$ python3 -q
>>> import numpy as np
>>> np.set_printoptions(precision=1, suppress=True, linewidth=200)
>>> X = np.loadtxt("run14.csv", delimiter=",")
>>> print(X.round(1) + 0)
[[ 2.8  0.   0.3 -0.2  1.1]
 [-2.2  1.9 -0.1  0.2 -0.4]
 [ 2.3  1.4  0.3 -0.2  1.2]
 [ 2.5  1.   0.3 -0.2  1.2]
 [-1.3 -2.5 -0.3  0.1 -1. ]
 [ 2.8  0.1  0.3 -0.2  1.1]
 [-2.5 -1.1 -0.3  0.2 -1.2]
 [ 1.4 -2.6  0.  -0.2  0. ]
 [ 1.7  2.2  0.3 -0.1  1.1]
 [-1.3  2.7  0.   0.2  0.1]
 [ 1.   2.7  0.2  0.   1. ]
 [-1.7 -2.2 -0.3  0.1 -1.1]
 [ 1.6 -2.6  0.  -0.2  0. ]
 [-1.7 -2.2 -0.3  0.1 -1.1]
 [ 0.6  2.8  0.2  0.   0.9]
 [-2.5 -1.  -0.3  0.2 -1.2]
 [-1.9  2.3 -0.1  0.2 -0.2]
 [-2.5 -1.  -0.3  0.2 -1.2]
 [ 0.7 -2.9 -0.1 -0.1 -0.3]
 [-2.   2.2 -0.1  0.2 -0.3]
 [-0.8  2.9  0.1  0.1  0.3]
 [-2.6 -0.9 -0.3  0.2 -1.2]
 [-0.9  2.8  0.1  0.1  0.3]
 [ 2.  -2.2  0.1 -0.2  0.3]
 [-2.7 -0.3 -0.3  0.2 -1.1]
 [-0.3 -2.9 -0.2  0.  -0.7]]
>>> A2 = np.array([[-5, 1], [4, -1], [9, 1], [-4, -7], [3, -4]])
>>> print(np.einsum("ij,ij->i", X, X))
[9. 9. 9. 9. 9. 9. 9. 9. 9. 9. 9. 9. 9. 9. 9. 9. 9. 9. 9. 9. 9. 9. 9. 9. 9. 9.]
>>> print(np.einsum("ij->j", X))
[-7.6  0.6 -0.7  0.7 -2.8]
>>> print(np.linalg.matrix_rank(X @ A2))
2
>>> print(np.linalg.matrix_rank(np.vstack([X, A2.T])))
4
>>> Xc = X - X.mean(axis=0)
>>> vecs = np.linalg.svd(Xc)[2][:2]
>>> A2 = Xc - Xc @ vecs.T @ vecs
>>> print(np.round(np.cov(Xc @ vecs.T, rowvar=False), 1) + 0)
[[5.1 0. ]
 [0.  4.2]]
>>> print(round(float(np.linalg.norm(A2) / np.linalg.norm(Xc)), 1))
0.0
>>> U, sig, vt = np.linalg.svd(X)
>>> vecs = vt[:(sig > 1e-8).sum()]
>>> rng = np.random.default_rng(226)
>>> x = X[20] + -1 * X[1] + rng.integers(2) * np.eye(5)[1]
>>> print(x)
[ 1.4  1.9  0.2 -0.1  0.8]
>>> print(np.round(np.diag(vecs.T @ vecs), 1) + 0)
[0.9 1.  0.  0.  0.2]
>>> print(np.allclose(vecs.T @ vecs @ x, x))
False
>>> print(np.linalg.matrix_rank(np.vstack([X, x])))
3
>>> gram = np.cov(X, rowvar=False)
>>> print(gram.round(1) + 0)
[[ 3.8  0.   0.4 -0.3  1.5]
 [ 0.   4.6  0.3  0.1  1. ]
 [ 0.4  0.3  0.   0.   0.2]
 [-0.3  0.1  0.   0.  -0.1]
 [ 1.5  1.   0.2 -0.1  0.8]]
>>> print(gram.shape)
(5, 5)
>>> print(np.round(np.median(X, axis=0), 1) + 0)
[-0.8 -0.2  0.   0.1 -0.1]
>>> print(np.round(np.linalg.eigvalsh(gram)[::-1], 1) + 0)
[5.1 4.2 0.  0.  0. ]
>>> print(np.round(np.corrcoef(X[:, 1], X[:, 3])[0, 1], 1))
0.3
>>> arr = np.cumsum(np.array([[3, 3, 0, 2, 2],
...     [0, 0, 1, 3, 0],
...     [2, 1, 0, 1, 2],
...     [2, 2, 1, 1, 1],
...     [2, 2, 1, 0, 1],
...     [1, 0, 0, 2, 1],
...     [3, 2, 0, 1, 1],
...     [3, 2, 0, 2, 0],
...     [0, 0, 1, 1, 2],
...     [2, 3, 2, 0, 3],
...     [2, 1, 1, 0, 0],
...     [1, 3, 1, 1, 1]]), axis=0)
>>> print(arr)
[[ 3  3  0  2  2]
 [ 3  3  1  5  2]
 [ 5  4  1  6  4]
 [ 7  6  2  7  5]
 [ 9  8  3  7  6]
 [10  8  3  9  7]
 [13 10  3 10  8]
 [16 12  3 12  8]
 [16 12  4 13 10]
 [18 15  6 13 13]
 [20 16  7 13 13]
 [21 19  8 14 14]]
>>> z = arr[:, 3] > np.median(arr[:, 3])
>>> u = arr[z].mean(axis=0) - arr[~z].mean(axis=0)
>>> print(u)
[11.2  8.7  3.5  6.5  6.7]
>>> print(((arr - arr.mean(axis=0)) @ u > 0).astype(int))
[0 0 0 0 0 0 1 1 1 1 1 1]
>>> print(z.astype(int))
[0 0 0 0 0 0 1 1 1 1 1 1]
>>> m1 = np.loadtxt("x.csv", delimiter=",")
>>> print(m1.round(1) + 0)
[[0.  0.  0.  0.  0.  0. ]
 [0.  0.1 0.1 0.1 0.1 0.1]
 [0.  0.1 0.3 0.3 0.2 0.1]
 [0.  0.1 0.3 0.3 0.2 0.1]
 [0.  0.1 0.2 0.2 0.2 0.1]
 [0.  0.1 0.1 0.1 0.1 0.1]]
>>> U, sig, vt = np.linalg.svd(m1)
>>> vecs = vt[:(sig > 1e-8).sum()]
>>> x = m1[2] + -1 * m1[4] + rng.integers(2) * np.eye(6)[2]
>>> print(x.round(1) + 0)
[0.  0.  1.1 0.1 0.1 0. ]
>>> print(np.linalg.matrix_rank(np.vstack([m1, x])))
2
>>> print(round(np.linalg.norm(x - vecs.T @ vecs @ x), 1))
0.8
>>> print(np.allclose(vecs.T @ vecs @ x, x))
False
>>> print(np.round(vecs.T @ vecs, 1) + 0)
[[0.  0.  0.  0.  0.  0. ]
 [0.  0.1 0.1 0.1 0.1 0.1]
 [0.  0.1 0.3 0.3 0.2 0.1]
 [0.  0.1 0.3 0.3 0.2 0.1]
 [0.  0.1 0.2 0.2 0.2 0.1]
 [0.  0.1 0.1 0.1 0.1 0.1]]
>>> print([round(float(x), 1) for x in np.linalg.svd(m1, compute_uv=False)[:3]])
[1.0, 0.0, 0.0]
>>> print(np.linalg.matrix_rank(m1, rtol=0.1))
1
>>> print(np.linalg.cond(m1) > 100)
True
>>> A2 = arr / np.sqrt((arr ** 2).mean(axis=1, keepdims=True))
>>> print(np.linalg.norm(A2, axis=1))
[2.2 2.2 2.2 2.2 2.2 2.2 2.2 2.2 2.2 2.2 2.2 2.2]
>>> print(np.linalg.matrix_rank(A2) == np.linalg.matrix_rank(arr))
True
>>> u = np.array([0, 0, 1])
>>> print(np.round(np.convolve(m1[0], u), 1) + 0)
[0. 0. 0. 0. 0. 0. 0. 0.]
>>> print(np.round(np.cross(m1[0, :3], m1[4, :3]), 1) + 0)
[0. 0. 0.]
>>> print(np.round(np.array([np.convolve(row, u, "same") for row in m1]), 1) + 0)
[[0.  0.  0.  0.  0.  0. ]
 [0.  0.  0.1 0.1 0.1 0.1]
 [0.  0.  0.1 0.3 0.3 0.2]
 [0.  0.  0.1 0.3 0.3 0.2]
 [0.  0.  0.1 0.2 0.2 0.2]
 [0.  0.  0.1 0.1 0.1 0.1]]
>>> print(round(float(np.linalg.norm(m1)), 1))
1.0
>>> print(np.linalg.matrix_rank(m1))
1
>>> print(np.round(m1 - m1[0], 1) + 0)
[[0.  0.  0.  0.  0.  0. ]
 [0.  0.  0.1 0.1 0.1 0. ]
 [0.  0.1 0.3 0.3 0.2 0.1]
 [0.  0.1 0.3 0.3 0.2 0.1]
 [0.  0.1 0.2 0.2 0.1 0.1]
 [0.  0.  0.1 0.1 0.1 0. ]]
>>> print(round(np.abs(m1).max(), 1))
0.3
>>> print(np.unravel_index(np.abs(m1).argmax(), m1.shape))
(np.int64(2), np.int64(2))
>>> print(m1.sum(axis=1))
[0.2 0.5 1.3 1.3 0.9 0.5]
>>> print(m1.shape)
(6, 6)
>>> print(np.round(np.diff(m1, axis=0), 1) + 0)
[[ 0.   0.   0.1  0.1  0.1  0. ]
 [ 0.   0.1  0.2  0.2  0.1  0.1]
 [ 0.   0.   0.   0.   0.   0. ]
 [ 0.   0.  -0.1 -0.1 -0.1  0. ]
 [ 0.   0.  -0.1 -0.1 -0.1  0. ]]
>>> print(np.count_nonzero(m1))
36
>>> F = np.load("dump.npy")
>>> print(F)
[[12.  3.  9.  9.  9.]
 [ 3.  4.  3.  3.  3.]
 [ 9.  3. 12.  9.  9.]
 [ 9.  3.  9. 12.  9.]
 [ 9.  3.  9.  9. 12.]]
>>> u, r1 = m1[1], m1[5]
>>> print(np.round(u @ r1, 1))
0.1
>>> print(np.round(u @ u, 1))
0.1
>>> p = (u @ r1) / (u @ u) * u
>>> print((r1 - p) @ u)
0.0
>>> print(np.linalg.matrix_rank(np.outer(u, r1)))
1
>>> print(r1 - p)
[0. 0. 0. 0. 0. 0.]
>>> d = np.linalg.norm(arr[:, None] - arr[None], axis=-1)
>>> print((d + 1e9 * np.eye(12)).round(6).argmin(axis=1))
[ 1  0  1  4  5  4  5  8  7 10  9 10]
>>> print(np.linalg.norm(arr, axis=1))
[ 5.1  6.9  9.7 12.8 15.5 17.4 21.  24.8 26.2 30.4 32.3 35.5]
>>> print(d[11])
[30.5 29.2 26.3 23.  20.1 18.5 14.9 11.8 10.3  5.6  3.6  0. ]
>>> print(d.shape)
(12, 12)
>>> print(d.mean(axis=1).argmax())
11
>>> print(np.einsum("ij,ji->", F, F))
1636.0
>>> print(np.linalg.eigvals(F))
[ 3.+0.j 40.+0.j  3.+0.j  3.-0.j  3.+0.j]
>>> print(np.round(np.linalg.eigvals(F).sum().real, 1))
52.0
>>> W0 = np.load("layer6.npy")
>>> print(W0.round(1) + 0)
[[ 0.9  0.1 -0.1  0.1 -0.1 -0.1 -0.1  0.2 -0.1]
 [ 0.1  0.6  0.2 -0.2  0.2 -0.3  0.   0.   0.2]
 [-0.1  0.2  0.9  0.1 -0.1  0.1  0.   0.  -0.1]
 [ 0.1 -0.2  0.1  0.8  0.1  0.   0.1 -0.2  0.1]
 [-0.1  0.2 -0.1  0.1  0.9  0.  -0.1  0.1 -0.1]
 [-0.1 -0.3  0.1  0.   0.   0.5 -0.2  0.3  0.1]
 [-0.1  0.   0.   0.1 -0.1 -0.2  0.8  0.2  0. ]
 [ 0.2  0.   0.  -0.2  0.1  0.3  0.2  0.6  0. ]
 [-0.1  0.2 -0.1  0.1 -0.1  0.1  0.   0.   0.9]]
>>> U, sig, vt = np.linalg.svd(W0)
>>> print(sig.round(1) + 0)
[1. 1. 1. 1. 1. 1. 1. 0. 0.]
>>> A2 = U[:, :7] @ np.diag(sig[:7]) @ vt[:7]
>>> print(round(np.abs(W0 - A2).max(), 1))
0.0
>>> print(np.round(np.linalg.norm(W0 - A2) / np.linalg.norm(W0), 1))
0.0
>>> print(np.linalg.matrix_rank(W0, rtol=0.05))
7
>>> print(np.linalg.matrix_rank(A2))
7
